>>> import numpy as np
>>> from numpy import linalg as LA
>>> np.set_printoptions(suppress=True, linewidth=200)
>>> m1 = np.cumsum(np.array([[1, 1, 2, 2, 3, -3],
...     [3, 1, -3, 1, 0, -1],
...     [-2, 3, 1, -1, -3, -3],
...     [2, 2, 3, 1, 1, 0],
...     [-2, -2, 1, -2, 3, -2],
...     [0, -3, 3, 1, -1, -1],
...     [2, 3, 3, 2, 1, 2],
...     [0, 0, 1, 0, 3, 1],
...     [3, 0, -2, 0, 0, -1],
...     [3, 1, 1, -2, 1, -2],
...     [3, -1, -3, 3, 2, 2],
...     [1, -3, 0, -1, 1, 3],
...     [-2, -2, -3, 1, 1, -1],
...     [-3, -2, 0, 2, -2, 0],
...     [-2, -3, -3, 1, -1, 3],
...     [0, -1, -2, -1, -1, 3],
...     [-2, 1, -2, 0, 2, -1],
...     [-1, 0, -1, 1, 3, 3],
...     [-3, -1, -3, -3, -1, -3],
...     [-3, -2, 0, -2, -1, 3]]), axis=0)
>>> m1
array([[  1,   1,   2,   2,   3,  -3],
       [  4,   2,  -1,   3,   3,  -4],
       [  2,   5,   0,   2,   0,  -7],
       [  4,   7,   3,   3,   1,  -7],
       [  2,   5,   4,   1,   4,  -9],
       [  2,   2,   7,   2,   3, -10],
       [  4,   5,  10,   4,   4,  -8],
       [  4,   5,  11,   4,   7,  -7],
       [  7,   5,   9,   4,   7,  -8],
       [ 10,   6,  10,   2,   8, -10],
       [ 13,   5,   7,   5,  10,  -8],
       [ 14,   2,   7,   4,  11,  -5],
       [ 12,   0,   4,   5,  12,  -6],
       [  9,  -2,   4,   7,  10,  -6],
       [  7,  -5,   1,   8,   9,  -3],
       [  7,  -6,  -1,   7,   8,   0],
       [  5,  -5,  -3,   7,  10,  -1],
       [  4,  -5,  -4,   8,  13,   2],
       [  1,  -6,  -7,   5,  12,  -1],
       [ -2,  -8,  -7,   3,  11,   2]])
>>> P = m1 @ LA.solve(m1.T @ m1, m1.T)
>>> np.allclose(P @ P, P)
True
>>> LA.matrix_rank(np.eye(20) - P)
np.int64(14)
>>> Y = np.c_[m1[:, :2] @ np.array([[0, -3], [0, 3]]), np.array([-2, -2, 1, 2, -2, 0, 3, -3, 3, 1, -3, -1, -2, 0, -1, 3, 0, -3, -1, -2])]
>>> Y
array([[  0,   0,  -2],
       [  0,  -6,  -2],
       [  0,   9,   1],
       [  0,   9,   2],
       [  0,   9,  -2],
       [  0,   0,   0],
       [  0,   3,   3],
       [  0,   3,  -3],
       [  0,  -6,   3],
       [  0, -12,   1],
       [  0, -24,  -3],
       [  0, -36,  -1],
       [  0, -36,  -2],
       [  0, -33,   0],
       [  0, -36,  -1],
       [  0, -39,   3],
       [  0, -30,   0],
       [  0, -27,  -3],
       [  0, -21,  -1],
       [  0, -18,  -2]])
>>> np.round(LA.lstsq(m1, Y[:, 0])[0], 3)
array([0., 0., 0., 0., 0., 0.])
>>> np.round(LA.norm(LA.qr(m1)[0].T @ Y, axis=0) ** 2 / ((Y ** 2).sum(axis=0) + 1e-12), 3)
array([0.   , 1.   , 0.315])
>>> LA.matrix_rank(np.c_[m1, Y])
np.int64(7)
>>> np.round(LA.norm(Y - m1 @ LA.lstsq(m1, Y)[0], axis=0), 3) + 0
array([0.   , 0.   , 7.539])
>>> x = np.array([-2, 2, 0, -1, 1, 1])
>>> rhs = m1 @ x
>>> np.round(LA.solve(m1.T @ m1, m1.T @ rhs), 3) + 0
array([-2.,  2.,  0., -1.,  1.,  1.])
>>> rng = np.random.default_rng(785)
>>> rhs = rhs + 0.3 * rng.normal(size=20)
>>> rhs.round(3)
array([ -1.843,  -6.943,  -3.029,  -2.736,  -0.058,  -8.696,  -6.548,  -1.939,  -8.667, -11.832, -18.899, -21.971, -22.253, -25.855, -26.547, -24.898, -17.798, -11.29 ,  -7.951,  -2.073])
>>> coef, *_ = LA.lstsq(m1, rhs)
>>> [round(float(LA.norm(LA.solve(m1.T @ m1 + lam * np.eye(6), m1.T @ rhs))), 2) for lam in (0, 1, 10, 100)]
[3.34, 3.28, 2.84, 1.59]
>>> coef.round()
array([-2.,  2., -0., -1.,  1.,  1.])
>>> coef.round(3)
array([-1.965,  2.043, -0.059, -1.061,  1.018,  0.977])
>>> D = LA.norm(m1[:, None] - m1[None], axis=-1)
>>> np.unravel_index(D.round(6).argmax(), D.shape)
(np.int64(9), np.int64(19))
>>> Y = m1 / np.sqrt((m1 ** 2).mean(axis=1, keepdims=True))
>>> np.round(LA.norm(Y, axis=1), 3)
array([2.449, 2.449, 2.449, 2.449, 2.449, 2.449, 2.449, 2.449, 2.449, 2.449, 2.449, 2.449, 2.449, 2.449, 2.449, 2.449, 2.449, 2.449, 2.449, 2.449])
>>> LA.matrix_rank(m1 - m1.mean(axis=1, keepdims=True))
np.int64(5)
>>> LA.matrix_rank(Y) == LA.matrix_rank(m1)
np.True_
>>> feats = np.array([[3, 1, 1, 1],
...     [5, 8, 2, 6],
...     [4, 3, 7, 9],
...     [2, 1, 2, 5],
...     [0, 2, 6, 0],
...     [1, 5, 0, 9],
...     [0, 1, 0, 6],
...     [2, 2, 9, 6],
...     [4, 5, 9, 4]])
>>> feats
array([[3, 1, 1, 1],
       [5, 8, 2, 6],
       [4, 3, 7, 9],
       [2, 1, 2, 5],
       [0, 2, 6, 0],
       [1, 5, 0, 9],
       [0, 1, 0, 6],
       [2, 2, 9, 6],
       [4, 5, 9, 4]])
>>> Z = m1[[8, 17]].astype(float)
>>> for _ in range(3):
...     lab = LA.norm(m1[:, None] - Z, axis=-1).argmin(axis=1)
...     Z = np.array([m1[lab == j].mean(axis=0) for j in range(2)])
... 
>>> lab
array([0, 0, 0, 0, 0, 0, 0, 0, 0, 0, 0, 0, 0, 0, 1, 1, 1, 1, 1, 1])
>>> np.abs(Z[1] - Z[0]).argmax()
np.int64(1)
>>> np.round(Z[1] - Z[0], 3)
array([-2.619, -9.262, -9.   ,  2.905,  4.571,  6.833])
>>> Z.round(3)
array([[ 6.286,  3.429,  5.5  ,  3.429,  5.929, -7.   ],
       [ 3.667, -5.833, -3.5  ,  6.333, 10.5  , -0.167]])
>>> np.bincount(lab)
array([14,  6])
>>> feats.reshape(-1, 2)
array([[3, 1],
       [1, 1],
       [5, 8],
       [2, 6],
       [4, 3],
       [7, 9],
       [2, 1],
       [2, 5],
       [0, 2],
       [6, 0],
       [1, 5],
       [0, 9],
       [0, 1],
       [0, 6],
       [2, 2],
       [9, 6],
       [4, 5],
       [9, 4]])
>>> t3 = feats.reshape(9, 2, -1)
>>> np.einsum("ihd,ihd->ih", t3, t3)
array([[ 10,   2],
       [ 89,  40],
       [ 25, 130],
       [  5,  29],
       [  4,  36],
       [ 26,  81],
       [  1,  36],
       [  8, 117],
       [ 41,  97]])
>>> t3.shape
(9, 2, 2)
>>> np.swapaxes(t3, 1, 2)[5]
array([[1, 0],
       [5, 9]])
>>> M = np.load("data.npy")
>>> M
array([[  4.361,   8.551,   4.355, -10.514,  -3.53 ],
       [  1.051,   3.894,  -0.924,  -0.54 ,  -0.337],
       [  0.413,   1.44 ,   1.392,  -2.143,   0.661],
       [  3.486,   7.055,   6.115,  -8.18 ,  -5.029],
       [ -1.622,   2.522,  -5.367,   7.405,   0.528],
       [ -3.076,   1.894,  -5.89 ,   6.903,   1.609],
       [  3.311,   6.328,   8.379,  -8.611,  -2.347],
       [  3.139,   7.025,   5.188, -10.355,  -3.57 ],
       [  5.063,   4.691,   7.245,  -6.363,  -3.778],
       [ -1.726,   1.441,  -3.101,   5.858,   2.023],
       [ -1.338,   5.119,  -0.098,   0.632,  -1.121],
       [ -1.263,   5.498,   0.553,   0.526,   0.588],
       [ -2.196,   0.808,  -3.396,   8.014,  -0.175],
       [  4.223,   5.512,   4.773,  -8.583,  -2.654],
       [ -2.919,   1.936,  -4.363,   7.374,   2.274],
       [ -1.844,  -0.702,  -4.402,   8.162,   1.814],
       [ -4.381,   1.849,  -2.721,   7.608,  -0.15 ],
       [  2.706,   6.018,   5.972, -10.416,  -1.828],
       [ -0.738,   5.756,  -0.504,  -1.284,  -1.297],
       [  4.677,   7.337,   7.367, -10.046,  -3.017],
       [ -1.659,   2.014,  -4.058,   6.311,   0.783],
       [  4.826,   7.54 ,   6.981, -10.557,  -1.532],
       [  4.846,   7.527,   7.108,  -9.22 ,  -2.777],
       [  5.011,   7.065,   6.976,  -8.807,  -2.829],
       [  3.8  ,   5.731,   4.264, -10.892,  -2.727],
       [  3.591,   6.77 ,   7.491,  -9.187,  -2.713],
       [  4.987,   7.204,   5.152,  -8.523,  -2.054]])
>>> P = M @ LA.solve(M.T @ M, M.T)
>>> round(np.trace(P), 3)
np.float64(5.0)
>>> np.round(LA.eigvalsh(P), 3) + 0
array([0., 0., 0., 0., 0., 0., 0., 0., 0., 0., 0., 0., 0., 0., 0., 0., 0., 0., 0., 0., 0., 0., 1., 1., 1., 1., 1.])
